$ ipython --no-banner

In [1]: import numpy as np

In [2]: np.set_printoptions(precision=2, suppress=True, linewidth=100)

In [3]: def rnd(a):
   ...:     return np.round(a, 2) + 0
   ...: 

In [4]: arr = np.load("case16.npy")

In [5]: print(arr)
[[ 3  3  3]
 [ 5  4  4]
 [ 8  7  4]
 [ 9 10  7]
 [ 9 10 10]
 [ 9 11 10]
 [ 9 11 11]
 [11 14 11]
 [13 15 11]
 [15 18 13]
 [18 18 14]
 [19 20 16]
 [22 20 17]
 [24 22 19]
 [27 23 21]
 [30 24 24]
 [30 24 24]
 [33 27 27]
 [34 29 27]
 [35 32 27]
 [35 35 27]]

In [6]: # row 16 repeats row 15

In [7]: t3 = np.stack([arr, 5 * arr, arr[::-1]])

In [8]: print(np.linalg.matrix_rank(t3.reshape(3, -1)))
2

In [9]: print((t3 @ arr.T).shape)
(3, 21, 21)

In [10]: print(np.einsum("bij,cij->bc", t3, t3))
[[ 24708 123540  14242]
 [123540 617700  71210]
 [ 14242  71210  24708]]

In [11]: print(rnd(np.linalg.norm(t3, axis=(1, 2))))
[157.19 785.94 157.19]

In [12]: P = arr @ np.linalg.solve(arr.T @ arr, arr.T)

In [13]: print(rnd(np.trace(P)))
3.0

In [14]: print(rnd(np.linalg.eigvalsh(P)))
[0. 0. 0. 0. 0. 0. 0. 0. 0. 0. 0. 0. 0. 0. 0. 0. 0. 0. 1. 1. 1.]

In [15]: print(rnd(P @ arr[:, 2]))
[ 3.  4.  4.  7. 10. 10. 11. 11. 11. 13. 14. 16. 17. 19. 21. 24. 24. 27. 27. 27. 27.]

In [16]: lab = arr[:, 2] > np.median(arr[:, 2])

In [17]: r0 = arr[lab].mean(axis=0) - arr[~lab].mean(axis=0)

In [18]: print(lab.astype(int))
[0 0 0 0 0 0 0 0 0 0 0 1 1 1 1 1 1 1 1 1 1]

In [19]: print(((arr - arr.mean(axis=0)) @ r0 > 0).astype(int))
[0 0 0 0 0 0 0 0 0 0 0 1 1 1 1 1 1 1 1 1 1]

In [20]: print(np.argsort(-np.abs(r0).round(6), kind="stable"))
[0 1 2]

In [21]: print((((arr - arr.mean(axis=0)) @ r0 > 0) == lab).mean())
1.0

In [22]: Ac = arr - arr.mean(axis=0)

In [23]: V = np.linalg.svd(Ac)[2][:1]

In [24]: M2 = Ac - Ac @ V.T @ V

In [25]: print(rnd(np.diag(V.T @ V)))
[0.45 0.3  0.25]

In [26]: print(rnd(M2.std(axis=0)))
[0.97 1.36 0.97]

In [27]: m1 = np.load("sample19.npy")

In [28]: print(m1)
[[0 0 0]
 [0 1 0]
 [5 8 4]
 [0 0 0]
 [2 5 4]
 [0 1 0]
 [2 4 4]
 [0 1 0]
 [3 4 0]
 [0 0 0]
 [5 8 4]
 [2 5 4]
 [3 5 0]
 [2 4 4]]

In [29]: t3 = np.stack([m1, -3 * m1, m1[::-1]])

In [30]: print(t3.sum(axis=0))
[[  2   4   4]
 [  3   3   0]
 [ -8 -11  -4]
 [  5   8   4]
 [ -4 -10  -8]
 [  3   2   0]
 [ -4  -7  -8]
 [  2   2   4]
 [ -6  -7   0]
 [  2   5   4]
 [-10 -16  -8]
 [  1  -2  -4]
 [ -6  -9   0]
 [ -4  -8  -8]]

In [31]: print(np.linalg.matrix_rank(t3.reshape(3, -1)))
2

In [32]: print(t3.shape)
(3, 14, 3)

In [33]: print(rnd(np.linalg.norm(t3, axis=(1, 2))))
[20.83 62.5  20.83]

In [34]: r0 = np.array([3, 3, 0])

In [35]: print(np.correlate(m1[13], m1[11], "full"))
[ 8 26 40 28  8]

In [36]: print(np.cross(m1[13, :3], m1[11, :3]))
[-4  0  2]

In [37]: print(np.array([np.convolve(row, r0, "same") for row in m1]))
[[ 0  0  0]
 [ 3  3  0]
 [39 36 12]
 [ 0  0  0]
 [21 27 12]
 [ 3  3  0]
 [18 24 12]
 [ 3  3  0]
 [21 12  0]
 [ 0  0  0]
 [39 36 12]
 [21 27 12]
 [24 15  0]
 [18 24 12]]

In [38]: cent = m1[[8, 6]].astype(float)

In [39]: for _ in range(7):
    ...:     lab = np.linalg.norm(m1[:, None] - cent, axis=-1).argmin(axis=1)
    ...:     cent = np.array([m1[lab == j].mean(axis=0) for j in range(2)])
    ...: 

In [40]: print(lab)
[0 0 1 0 1 0 1 0 1 0 1 1 1 1]

In [41]: print(np.bincount(lab))
[6 8]

In [42]: print(np.abs(cent[1] - cent[0]).argmax())
1

In [43]: P = m1 @ np.linalg.solve(m1.T @ m1, m1.T)

In [44]: print(rnd(P @ m1[:, 1]))
[0. 1. 8. 0. 5. 1. 4. 1. 4. 0. 8. 5. 5. 4.]

In [45]: print(rnd(np.trace(P)))
3.0

In [46]: print(rnd(np.linalg.eigvalsh(P)))
[0. 0. 0. 0. 0. 0. 0. 0. 0. 0. 0. 1. 1. 1.]

In [47]: print(np.linalg.matrix_rank(np.eye(14) - P))
11

In [48]: lab = m1[:, 1] > np.median(m1[:, 1])

In [49]: r0 = m1[lab].mean(axis=0) - m1[~lab].mean(axis=0)

In [50]: print(rnd(r0))
[2.62 4.53 2.31]

In [51]: print(((m1 - m1.mean(axis=0)) @ r0 > 0).astype(int))
[0 0 1 0 1 0 1 0 1 0 1 1 1 1]

In [52]: print(rnd((((m1 - m1.mean(axis=0)) @ r0 > 0) == lab).mean()))
0.79

In [53]: mat = np.load("data.npy")

In [54]: print(mat)
[[ 0  0  0]
 [ 1 -3  2]
 [ 1 -3  2]
 [ 1 -3  2]
 [ 1 -3  2]
 [ 1 -6  5]
 [-1 -3  4]
 [ 0  0  0]
 [ 0  0  0]
 [-2  0  2]
 [ 0 -3  3]]

In [55]: Ac = mat - mat.mean(axis=0)

In [56]: V = np.linalg.svd(Ac)[2][:2]

In [57]: M2 = Ac - Ac @ V.T @ V

In [58]: print(rnd((Ac @ V.T).std(axis=0)))
[2.35 1.06]

In [59]: print(rnd(np.cov(Ac @ V.T, rowvar=False)))
[[6.1  0.  ]
 [0.   1.23]]

In [60]: left, sv, Vt = np.linalg.svd(mat)

In [61]: V = Vt[:(sv > 1e-8).sum()]

In [62]: rng = np.random.default_rng(45644)

In [63]: vec = mat[9] + 4 * mat[8] + rng.integers(2) * np.eye(3)[2]

In [64]: print(vec)
[-2.  0.  3.]

In [65]: print(rnd(V.T @ V))
[[ 0.67 -0.33 -0.33]
 [-0.33  0.67 -0.33]
 [-0.33 -0.33  0.67]]

In [66]: print(np.allclose(V.T @ V @ vec, vec))
False

In [67]: print(np.linalg.matrix_rank(mat, rtol=0.1))
2

In [68]: print(np.argsort(-np.linalg.norm(mat, axis=0).round(6), kind="stable")[:3])
[1 2 0]

In [69]: print([round(float(x), 2) for x in np.linalg.svd(mat, compute_uv=False)[:3]])
[12.53, 3.59, 0.0]

In [70]: print(np.linalg.cond(mat) > 100)
True

In [71]: left, sv, Vt = np.linalg.svd(mat)

In [72]: print(rnd(sv))
[12.53  3.59  0.  ]

In [73]: M2 = left[:, :2] @ np.diag(sv[:2]) @ Vt[:2]

In [74]: print(rnd(M2))
[[ 0.  0.  0.]
 [ 1. -3.  2.]
 [ 1. -3.  2.]
 [ 1. -3.  2.]
 [ 1. -3.  2.]
 [ 1. -6.  5.]
 [-1. -3.  4.]
 [ 0.  0.  0.]
 [ 0.  0.  0.]
 [-2.  0.  2.]
 [ 0. -3.  3.]]

In [75]: print(rnd(np.linalg.norm(mat - M2, 2)), rnd(sv[2]))
0.0 0.0

In [76]: print(rnd(np.linalg.norm(mat - M2) / np.linalg.norm(mat)))
0.0

In [77]: d = np.linalg.norm(mat[:, None] - mat[None], axis=-1)

In [78]: print((d + 1e9 * np.eye(11)).round(6).argmin(axis=1))
[ 7  2  1  1  1  6 10  0  0  0  1]

In [79]: print(rnd(d[:5, :5]))
[[0.   3.74 3.74 3.74 3.74]
 [3.74 0.   0.   0.   0.  ]
 [3.74 0.   0.   0.   0.  ]
 [3.74 0.   0.   0.   0.  ]
 [3.74 0.   0.   0.   0.  ]]

In [80]: print(rnd(np.linalg.norm(mat, axis=1)))
[0.   3.74 3.74 3.74 3.74 7.87 5.1  0.   0.   2.83 4.24]

In [81]: print(d.shape)
(11, 11)

In [82]: q, _ = np.linalg.qr(np.array([[-0.1], [0.9], [-0.6], [-0.5]]))

In [83]: F = q @ q.T

In [84]: print(rnd(F))
[[ 0.01 -0.06  0.04  0.03]
 [-0.06  0.57 -0.38 -0.31]
 [ 0.04 -0.38  0.25  0.21]
 [ 0.03 -0.31  0.21  0.17]]

In [85]: # projection: eigenvalues are 0 or 1

In [86]: w1 = np.array([[1, 1], [-2, 2], [2, 1], [3, -2]])

In [87]: coef = np.array([1, 0])

In [88]: act = np.maximum(F @ w1 + coef, 0)

In [89]: print(np.linalg.matrix_rank(act))
2

In [90]: print((act > 0).astype(int))
[[1 0]
 [0 1]
 [1 0]
 [1 0]]

In [91]: print(rnd(act))
[[1.32 0.  ]
 [0.   1.32]
 [2.93 0.  ]
 [2.61 0.  ]]

In [92]: print((act > 0).mean(axis=0))
[0.75 0.25]

In [93]: cent = np.array([[2, 0], [3, -3]])

In [94]: print((act @ cent).round(6).argmax(axis=1))
[0 0 0 0]

In [95]: left, sv, Vt = np.linalg.svd(F, full_matrices=False)

In [96]: print(rnd(np.sqrt((sv ** 2).sum())), rnd(np.linalg.norm(F)))
1.0 1.0

In [97]: print(np.allclose(left * sv @ Vt, F))
True

In [98]: print(rnd(left.T @ left))
[[1. 0. 0. 0.]
 [0. 1. 0. 0.]
 [0. 0. 1. 0.]
 [0. 0. 0. 1.]]

In [99]: print(np.abs(left[:, 0]).round(6).argmax())
1

In [100]: print(rnd(np.abs(Vt[0])))
[0.08 0.75 0.5  0.42]

In [101]: print((sv > 1e-8).sum())
1

In [102]: print(left.shape, sv.shape, Vt.shape)
(4, 4) (4,) (4, 4)

In [103]: vec = np.array([2, 2, 0])

In [104]: print(m1 @ vec)
[ 0  2 26  0 14  2 12  2 14  0 26 14 16 12]

In [105]: print(m1 @ np.ones(3))
[ 0.  1. 17.  0. 11.  1. 10.  1.  7.  0. 17. 11.  8. 10.]

In [106]: left, sv, Vt = np.linalg.svd(F)

In [107]: V = Vt[:(sv > 1e-8).sum()]

In [108]: vec = F[3] + -2 * F[2] + rng.integers(2) * np.eye(4)[1]

In [109]: print(rnd(vec))
[-0.05  0.44 -0.29 -0.24]

In [110]: print(np.linalg.matrix_rank(np.vstack([F, vec])))
1

In [111]: print(rnd(np.diag(V.T @ V)))
[0.01 0.57 0.25 0.17]

In [112]: print(rnd(V.T @ V))
[[ 0.01 -0.06  0.04  0.03]
 [-0.06  0.57 -0.38 -0.31]
 [ 0.04 -0.38  0.25  0.21]
 [ 0.03 -0.31  0.21  0.17]]

In [113]: J = np.loadtxt("arr.csv", delimiter=",")

In [114]: print(J)
[[2. 5. 6.]
 [5. 8. 8.]
 [6. 8. 6.]]

In [115]: # symmetric

In [116]: left, sv, Vt = np.linalg.svd(J)

In [117]: print(np.argmax(sv[:-1] / (sv[1:] + 1e-6)) + 1)
2

In [118]: M2 = left[:, :2] @ np.diag(sv[:2]) @ Vt[:2]

In [119]: print(rnd(np.abs(J - M2).max()))
0.12

In [120]: print(np.linalg.matrix_rank(J, rtol=0.05))
2

In [121]: A = np.array([[8, -4, 0, 0, 0, 0],
     ...:     [1, 7, 0, 0, 0, 0],
     ...:     [9, 9, 0, 0, 0, 0],
     ...:     [0, 0, 8, -4, 0, 0],
     ...:     [0, 0, 1, 7, 0, 0],
     ...:     [0, 0, 9, 9, 0, 0],
     ...:     [0, 0, 0, 0, 8, -4],
     ...:     [0, 0, 0, 0, 1, 7],
     ...:     [0, 0, 0, 0, 9, 9]])

In [122]: th = np.radians(120)

In [123]: r_ = np.eye(6)

In [124]: r_[3, 3] = r_[1, 1] = np.cos(th)

In [125]: r_[3, 1], r_[1, 3] = -np.sin(th), np.sin(th)

In [126]: print(rnd(r_))
[[ 1.    0.    0.    0.    0.    0.  ]
 [ 0.   -0.5   0.    0.87  0.    0.  ]
 [ 0.    0.    1.    0.    0.    0.  ]
 [ 0.   -0.87  0.   -0.5   0.    0.  ]
 [ 0.    0.    0.    0.    1.    0.  ]
 [ 0.    0.    0.    0.    0.    1.  ]]

In [127]: M2 = A @ r_.T

In [128]: print(rnd(M2))
[[ 8.    2.    0.    3.46  0.    0.  ]
 [ 1.   -3.5   0.   -6.06  0.    0.  ]
 [ 9.   -4.5   0.   -7.79  0.    0.  ]
 [ 0.   -3.46  8.    2.    0.    0.  ]
 [ 0.    6.06  1.   -3.5   0.    0.  ]
 [ 0.    7.79  9.   -4.5   0.    0.  ]
 [ 0.    0.    0.    0.    8.   -4.  ]
 [ 0.    0.    0.    0.    1.    7.  ]
 [ 0.    0.    0.    0.    9.    9.  ]]

In [129]: print(rnd(np.linalg.svd(A, compute_uv=False)), rnd(np.linalg.svd(M2, compute_uv=False)))
[14.21 14.21 14.21  9.49  9.49  9.49] [14.21 14.21 14.21  9.49  9.49  9.49]

In [130]: print(np.allclose(np.linalg.norm(A, axis=1), np.linalg.norm(M2, axis=1)))
True

In [131]: print(rnd(np.abs(M2 - A).max(axis=0)))
[ 0.  13.5  0.  13.5  0.   0. ]

In [132]: print(np.allclose(A @ A.T, M2 @ M2.T))
True
